$ python -q
>>> import numpy as np
>>> np.set_printoptions(precision=2, suppress=True, linewidth=120, sign=" ")
>>> rnd = lambda a: np.round(a, 2) + 0
>>> J = np.load("test3.npy")
>>> J
array([[-2, -2,  2,  0, -1,  1, -1,  1],
       [-2, -2,  2,  0, -1,  1, -1,  1],
       [-2, -2,  2,  1,  2, -1,  2,  2],
       [-1, -2,  1, -1,  0,  2,  1,  0],
       [ 0,  0,  1, -1, -1,  0,  1,  0],
       [-1,  2, -2, -2,  1, -1,  1,  1],
       [ 1,  2,  0, -2, -2, -2,  2, -1],
       [-2,  2,  2,  0,  1, -1,  2,  2]])
>>> # row 1 repeats row 0
>>> rnd(np.linalg.det(J))
np.float64(0.0)
>>> J @ J
array([[  0,   6,  -5,   3,  13,  -6,   8,   4],
       [  0,   6,  -5,   3,  13,  -6,   8,   4],
       [  2,   8,   5,  -3,   3,  -9,  18,   1],
       [  4,  12,  -9,  -4,   5, -10,   8,   0],
       [  0,   2,   0,   1,   1,  -5,   2,   1],
       [  4,   8,   1,  -1,  -8,  -3,  -3,  -3],
       [  2,  -4,   4,   4,  -8,  -2,  -7,  -3],
       [ -5,   2,  11,  -1,   0,  -7,  12,   5]])
>>> rnd(np.sort(np.abs(np.linalg.eigvals(J))))
array([ 0.  ,  0.03,  2.87,  2.87,  3.22,  3.22,  3.57,  3.57])
>>> (J + J.T) / 2
array([[-2. , -2. ,  0. , -0.5, -0.5,  0. ,  0. , -0.5],
       [-2. , -2. ,  0. , -1. , -0.5,  1.5,  0.5,  1.5],
       [ 0. ,  0. ,  2. ,  1. ,  1.5, -1.5,  1. ,  2. ],
       [-0.5, -1. ,  1. , -1. , -0.5,  0. , -0.5,  0. ],
       [-0.5, -0.5,  1.5, -0.5, -1. ,  0.5, -0.5,  0.5],
       [ 0. ,  1.5, -1.5,  0. ,  0.5, -1. , -0.5,  0. ],
       [ 0. ,  0.5,  1. , -0.5, -0.5, -0.5,  2. ,  0.5],
       [-0.5,  1.5,  2. ,  0. ,  0.5,  0. ,  0.5,  2. ]])
>>> np.allclose(J, J.T)
False
>>> (J - J.T) / 2
array([[ 0. ,  0. ,  2. ,  0.5, -0.5,  1. , -1. ,  1.5],
       [ 0. ,  0. ,  2. ,  1. , -0.5, -0.5, -1.5, -0.5],
       [-2. , -2. ,  0. ,  0. ,  0.5,  0.5,  1. ,  0. ],
       [-0.5, -1. ,  0. ,  0. ,  0.5,  2. ,  1.5,  0. ],
       [ 0.5,  0.5, -0.5, -0.5,  0. , -0.5,  1.5, -0.5],
       [-1. ,  0.5, -0.5, -2. ,  0.5,  0. ,  1.5,  1. ],
       [ 1. ,  1.5, -1. , -1.5, -1.5, -1.5,  0. , -1.5],
       [-1.5,  0.5,  0. ,  0. ,  0.5, -1. ,  1.5,  0. ]])
>>> np.linalg.matrix_power(J, 3)
array([[  1,   4,  38, -25, -47,   3,  18, -10],
       [  1,   4,  38, -25, -47,   3,  18, -10],
       [ -2,  -4,  50, -13, -47, -29,  29,  -5],
       [  8, -10,  35,  -6, -65,  11, -27, -20],
       [  0, -10,  18,   4, -11,   4,   1,  -3],
       [-19, -42,  17,  22,  -2,  21, -34,   8],
       [ -7, -36,  -2,  26,  27,  21, -16,   5],
       [ -6,   6,  39,   2,  -1, -38,  51,  10]])
>>> F = np.load("case15.npy")
>>> F
array([[ 3,  2,  0,  0,  0,  0],
       [-3, -1,  0,  0,  0,  0],
       [ 0,  0, -1, -3,  0, -2],
       [ 0,  0,  1,  3,  0,  2],
       [ 0,  0,  0,  0,  3,  0],
       [ 0,  0,  1,  2,  0,  3]])
>>> # 3 groups of indices that never mix
>>> rk = np.linalg.matrix_rank(F)
>>> rk
np.int64(5)
>>> N = np.linalg.svd(F)[2][rk:].T
>>> np.allclose(F @ N, 0)
True
>>> rnd(N[:, 0] / N[np.abs(N[:, 0]).round(6).argmax(), 0])
array([ 0. ,  0. ,  1. , -0.2,  0. , -0.2])
>>> [int(np.linalg.matrix_rank(np.delete(F, i, axis=0))) for i in range(6)]
[4, 4, 5, 5, 4, 4]
>>> (np.linalg.matrix_power((F != 0) + (F.T != 0) + np.eye(6), 6) > 0).astype(int)
array([[ 1,  1,  0,  0,  0,  0],
       [ 1,  1,  0,  0,  0,  0],
       [ 0,  0,  1,  1,  0,  1],
       [ 0,  0,  1,  1,  0,  1],
       [ 0,  0,  0,  0,  1,  0],
       [ 0,  0,  1,  1,  0,  1]])
>>> np.flatnonzero(np.linalg.matrix_power((F != 0) + (F.T != 0) + np.eye(6), 6)[2])
array([ 2,  3,  5])
>>> F @ F
array([[  3,   4,   0,   0,   0,   0],
       [ -6,  -5,   0,   0,   0,   0],
       [  0,   0,  -4, -10,   0, -10],
       [  0,   0,   4,  10,   0,  10],
       [  0,   0,   0,   0,   9,   0],
       [  0,   0,   4,   9,   0,  11]])
>>> mat = np.loadtxt("w.csv", delimiter=",")
>>> mat
array([[ 0.3,  1.9,  0.2,  0.2, -1.1,  1.1, -0.2,  0.9,  0.7, -1.4,  0.1],
       [ 0.4,  1.1,  2.3, -1.5,  0.9, -0.7,  1.1, -0.2,  1.3, -0.8, -0.7],
       [ 1. ,  1.9,  1.6, -0.5, -1.7, -0.2, -0.2,  1.3,  0.1,  1.7, -1.9],
       [-2.1,  1.2, -0.6,  0.3,  0.9, -1. ,  0.2,  1.1, -0.5,  0.3,  0. ],
       [ 0.9,  0.6,  0.6,  1.8, -0.1, -1. , -2.1, -1.2,  1.3, -0.5, -0.2],
       [ 0.4,  1.1, -0.5, -0.1, -1.4, -0.2, -2.3,  1.3,  0.1,  0.3, -0.3],
       [-0.1,  1.6,  0. , -0.9, -0.9,  1.7,  0.7,  1.1,  0. ,  0.4, -0.3],
       [-0.4, -0.5,  0.1,  0.6, -1. , -0.1, -2.3,  0.3, -1.5,  1.3, -0.6],
       [-0.5, -0.4, -2. , -0.8, -1.3,  0.9,  0.3, -1.5,  0.2,  0.2, -2. ],
       [ 0. , -0.9,  1. ,  1.9,  0.3, -2.1, -0.7,  0.9,  1.3, -1.4, -2. ]])
>>> u, v = mat[7], mat[8]
>>> rnd(u @ v)
np.float64(0.95)
>>> rnd(u @ u)
np.float64(11.47)
>>> p = (u @ v) / (u @ u) * u
>>> rnd((v - p) @ u)
np.float64(0.0)
>>> rnd(np.linalg.norm(u + v) ** 2 + np.linalg.norm(u - v) ** 2)
np.float64(50.88)
>>> np.linalg.matrix_rank(np.outer(u, v))
np.int64(1)
>>> rnd(v - p)
array([-0.47, -0.36, -2.01, -0.85, -1.22,  0.91,  0.49, -1.52,  0.32,  0.09, -1.95])
>>> rnd(np.linalg.norm(mat, axis=1))
array([ 3.08,  3.78,  4.31,  3.11,  3.69,  3.29,  3.  ,  3.39,  3.74,  4.34])
>>> rnd(np.linalg.norm(mat, 1)), rnd(np.linalg.norm(mat, np.inf))
(np.float64(11.2), np.float64(12.5))
>>> rnd(np.linalg.norm(mat[5], 1)), rnd(np.linalg.norm(mat[5], np.inf))
(np.float64(8.0), np.float64(2.3))
>>> np.linalg.norm(mat, axis=1).argmax()
np.int64(9)
>>> rnd(mat[5] @ mat[3])
np.float64(0.7)
>>> rnd(np.linalg.norm(mat) ** 2 / np.linalg.norm(mat, 2) ** 2)
np.float64(4.07)
>>> rnd(np.linalg.norm(mat[5] - mat[3]))
np.float64(4.37)
>>> vec = np.array([-3, 0, 2, 0, -5, -3, -2, 2, 1, 3, -1])
>>> h = np.maximum(mat @ vec, 0)
>>> rnd(np.tanh(mat @ vec))
array([ 0.29, -0.96,  1.  ,  1.  ,  1.  ,  1.  ,  0.96,  1.  ,  0.46,  1.  ])
>>> rnd(mat.T @ h)
array([  9.88,  49.32,  32.54,  21.58, -62.55, -32.68, -81.82,  59.49,  -4.84,  44.1 , -70.5 ])
>>> mat * (h > 1e-9)[:, None]
array([[ 0.3,  1.9,  0.2,  0.2, -1.1,  1.1, -0.2,  0.9,  0.7, -1.4,  0.1],
       [ 0. ,  0. ,  0. , -0. ,  0. , -0. ,  0. , -0. ,  0. , -0. , -0. ],
       [ 1. ,  1.9,  1.6, -0.5, -1.7, -0.2, -0.2,  1.3,  0.1,  1.7, -1.9],
       [-2.1,  1.2, -0.6,  0.3,  0.9, -1. ,  0.2,  1.1, -0.5,  0.3,  0. ],
       [ 0.9,  0.6,  0.6,  1.8, -0.1, -1. , -2.1, -1.2,  1.3, -0.5, -0.2],
       [ 0.4,  1.1, -0.5, -0.1, -1.4, -0.2, -2.3,  1.3,  0.1,  0.3, -0.3],
       [-0.1,  1.6,  0. , -0.9, -0.9,  1.7,  0.7,  1.1,  0. ,  0.4, -0.3],
       [-0.4, -0.5,  0.1,  0.6, -1. , -0.1, -2.3,  0.3, -1.5,  1.3, -0.6],
       [-0.5, -0.4, -2. , -0.8, -1.3,  0.9,  0.3, -1.5,  0.2,  0.2, -2. ],
       [ 0. , -0.9,  1. ,  1.9,  0.3, -2.1, -0.7,  0.9,  1.3, -1.4, -2. ]])
>>> np.flatnonzero(h > 1e-9)
array([ 0,  2,  3,  4,  5,  6,  7,  8,  9])
